$ python -q
>>> import numpy as np
>>> from numpy import linalg as LA
>>> np.set_printoptions(precision=2, suppress=True, linewidth=120)
>>> F = np.loadtxt("run10.csv", delimiter=",")
>>> F
array([[ -3.,  -5.,   2.,   0.,   3.,  -5.,  -5.,   1.,  -2.,  -3.,  -2.,   1.],
       [ -3.,  -5.,   2.,   0.,   3.,  -5.,  -5.,   1.,  -2.,  -3.,  -2.,   1.],
       [ -6., -10.,   4.,   0.,   6., -10., -10.,   2.,  -4.,  -6.,  -4.,   2.],
       [ -6., -10.,   4.,   0.,   6., -10., -10.,   2.,  -4.,  -6.,  -4.,   2.],
       [ -6., -10.,   4.,   0.,   6., -10., -10.,   2.,  -4.,  -6.,  -4.,   2.],
       [ -3.,  -5.,   2.,   0.,   3.,  -5.,  -5.,   1.,  -2.,  -3.,  -2.,   1.],
       [ -6., -10.,   4.,   0.,   6., -10., -10.,   2.,  -4.,  -6.,  -4.,   2.],
       [  0.,   0.,   0.,   0.,   0.,   0.,   0.,   0.,   0.,   0.,   0.,   0.],
       [ -3.,  -5.,   2.,   0.,   3.,  -5.,  -5.,   1.,  -2.,  -3.,  -2.,   1.],
       [ -6., -10.,   4.,   0.,   6., -10., -10.,   2.,  -4.,  -6.,  -4.,   2.],
       [  0.,   0.,   0.,   0.,   0.,   0.,   0.,   0.,   0.,   0.,   0.,   0.],
       [ -3.,  -5.,   2.,   0.,   3.,  -5.,  -5.,   1.,  -2.,  -3.,  -2.,   1.],
       [  0.,   0.,   0.,   0.,   0.,   0.,   0.,   0.,   0.,   0.,   0.,   0.]])
>>> T = np.stack([F, 4 * F, F[::-1]])
>>> LA.norm(T, axis=(1, 2))
array([ 53.85, 215.41,  53.85])
>>> (T @ F.T).shape
(3, 13, 13)
>>> LA.matrix_rank(T)
array([1, 1, 1])
>>> T.shape
(3, 13, 12)
>>> U, sigma, Vt = LA.svd(F)
>>> np.argmax(sigma[:-1] / (sigma[1:] + 1e-6)) + 1
np.int64(1)
>>> Y = U[:, :1] @ np.diag(sigma[:1]) @ Vt[:1]
>>> LA.matrix_rank(F, rtol=0.05)
np.int64(1)
>>> round(float(np.abs(F - Y).max()), 2)
0.0
>>> np.unique(F.round(6), axis=0).shape
(3, 12)
>>> LA.lstsq(F[:-1].T, F[-1])[2]
np.int32(1)
>>> rng = np.random.default_rng(136743)
>>> Y = F + rng.integers(-2, 3, (13, 1)) @ rng.integers(-2, 3, (1, 12))
>>> Y
array([[ -1.,  -3.,   1.,   1.,   5.,  -5.,  -3.,   3.,  -1.,  -4.,  -2.,   3.],
       [ -3.,  -5.,   2.,   0.,   3.,  -5.,  -5.,   1.,  -2.,  -3.,  -2.,   1.],
       [ -6., -10.,   4.,   0.,   6., -10., -10.,   2.,  -4.,  -6.,  -4.,   2.],
       [ -6., -10.,   4.,   0.,   6., -10., -10.,   2.,  -4.,  -6.,  -4.,   2.],
       [ -4.,  -8.,   3.,   1.,   8., -10.,  -8.,   4.,  -3.,  -7.,  -4.,   4.],
       [ -7.,  -9.,   4.,  -2.,  -1.,  -5.,  -9.,  -3.,  -4.,  -1.,  -2.,  -3.],
       [ -4.,  -8.,   3.,   1.,   8., -10.,  -8.,   4.,  -3.,  -7.,  -4.,   4.],
       [  0.,   0.,   0.,   0.,   0.,   0.,   0.,   0.,   0.,   0.,   0.,   0.],
       [ -3.,  -5.,   2.,   0.,   3.,  -5.,  -5.,   1.,  -2.,  -3.,  -2.,   1.],
       [-10., -14.,   6.,  -2.,   2., -10., -14.,  -2.,  -6.,  -4.,  -4.,  -2.],
       [ -2.,  -2.,   1.,  -1.,  -2.,   0.,  -2.,  -2.,  -1.,   1.,   0.,  -2.],
       [  1.,  -1.,   0.,   2.,   7.,  -5.,  -1.,   5.,   0.,  -5.,  -2.,   5.],
       [  0.,   0.,   0.,   0.,   0.,   0.,   0.,   0.,   0.,   0.,   0.,   0.]])
>>> LA.matrix_rank(Y - F, tol=1e-8)
np.int64(1)
>>> np.round(LA.svd(Y - F, compute_uv=False), 2) + 0
array([21.17,  0.  ,  0.  ,  0.  ,  0.  ,  0.  ,  0.  ,  0.  ,  0.  ,  0.  ,  0.  ,  0.  ])
>>> J = np.load("sample14.npy")
>>> J
array([[ 0, -3,  1, -3, -2, -3,  2, -1,  1],
       [ 0,  0, -3, -2,  0,  0,  1,  2, -2],
       [ 0,  0, -3,  1, -1, -2,  0, -1,  3],
       [ 0,  0,  0,  3, -1, -1,  0,  3, -2],
       [ 0,  0,  0,  0,  1, -2, -3,  0, -2],
       [ 0,  0,  0,  0,  0, -1,  1,  0, -2],
       [ 0,  0,  0,  0,  0,  0,  2,  2,  0],
       [ 0,  0,  0,  0,  0,  0,  0,  1, -1],
       [ 0,  0,  0,  0,  0,  0,  0,  0,  1]])
>>> U, sigma, Vt = LA.svd(J)
>>> evecs = Vt[:(sigma > 1e-8).sum()]
>>> x0 = J[2] + -1 * J[1] + rng.integers(2) * np.eye(9)[2]
>>> x0
array([ 0.,  0.,  0.,  3., -1., -2., -1., -3.,  5.])
>>> np.diag(evecs.T @ evecs)
array([0., 1., 1., 1., 1., 1., 1., 1., 1.])
>>> round(LA.norm(x0 - evecs.T @ evecs @ x0), 2)
np.float64(0.0)
